$ python3 -q
>>> import numpy as np
>>> np.set_printoptions(precision=3, suppress=True, linewidth=100, floatmode="fixed")
>>> K = np.loadtxt("block14.csv", delimiter=",")
>>> print(K)
[[ 0.000  0.000  0.000 -2.000  0.000  2.000  1.000  2.000  2.000  2.000  2.000  1.000]
 [ 0.000  2.000  1.000 -2.000  1.000  2.000  0.000  0.000  0.000  0.000  2.000  1.000]
 [ 2.000  2.000  0.000 -2.000  1.000  2.000  0.000  2.000  2.000  1.000  1.000  2.000]
 [ 0.000  1.000  2.000 -1.000  0.000  1.000  2.000  1.000  0.000  2.000  2.000  2.000]
 [ 0.000  1.000  1.000  0.000  2.000  0.000  2.000  1.000  2.000  2.000  0.000  2.000]
 [ 0.000  1.000  0.000 -1.000  0.000  1.000  0.000  0.000  1.000  0.000  0.000  0.000]
 [ 2.000  2.000  0.000 -2.000  0.000  2.000  1.000  0.000  1.000  0.000  2.000  1.000]
 [ 0.000  2.000  1.000 -1.000  2.000  1.000  1.000  1.000  1.000  2.000  0.000  0.000]
 [ 2.000  1.000  2.000  0.000  0.000  0.000  1.000  0.000  0.000  1.000  0.000  1.000]
 [ 1.000  1.000  1.000 -1.000  0.000  1.000  0.000  0.000  2.000  0.000  0.000  0.000]
 [ 2.000  2.000  2.000  0.000  0.000  0.000  2.000  2.000  1.000  2.000  1.000  1.000]]
>>> Uu, sv, Vh = np.linalg.svd(K)
>>> print(np.argmax(sv[:-1] / (sv[1:] + 1e-6)) + 1)
10
>>> print(sv)
[11.882  5.235  3.851  3.536  3.053  2.010  1.824  1.405  0.989  0.655  0.027]
>>> M2 = Uu[:, :10] @ np.diag(sv[:10]) @ Vh[:10]
>>> print(np.linalg.matrix_rank(M2))
10
>>> print(np.linalg.matrix_rank(K, rtol=0.05))
10
>>> cov = K.T @ K
>>> print(np.round(np.linalg.eigvalsh(cov)[::-1], 3) + 0)
[141.193  27.401  14.833  12.504   9.320   4.041   3.326   1.975   0.977   0.429   0.001   0.000]
>>> print(np.linalg.matrix_rank(cov))
11
>>> print(np.diag(cov))
[17.000 25.000 16.000 20.000 10.000 20.000 16.000 15.000 20.000 22.000 18.000 17.000]
>>> print(np.linalg.svd(K, compute_uv=False) ** 2)
[141.193  27.401  14.833  12.504   9.320   4.041   3.326   1.975   0.977   0.429   0.001]
>>> print(np.allclose(cov, cov.T))
True
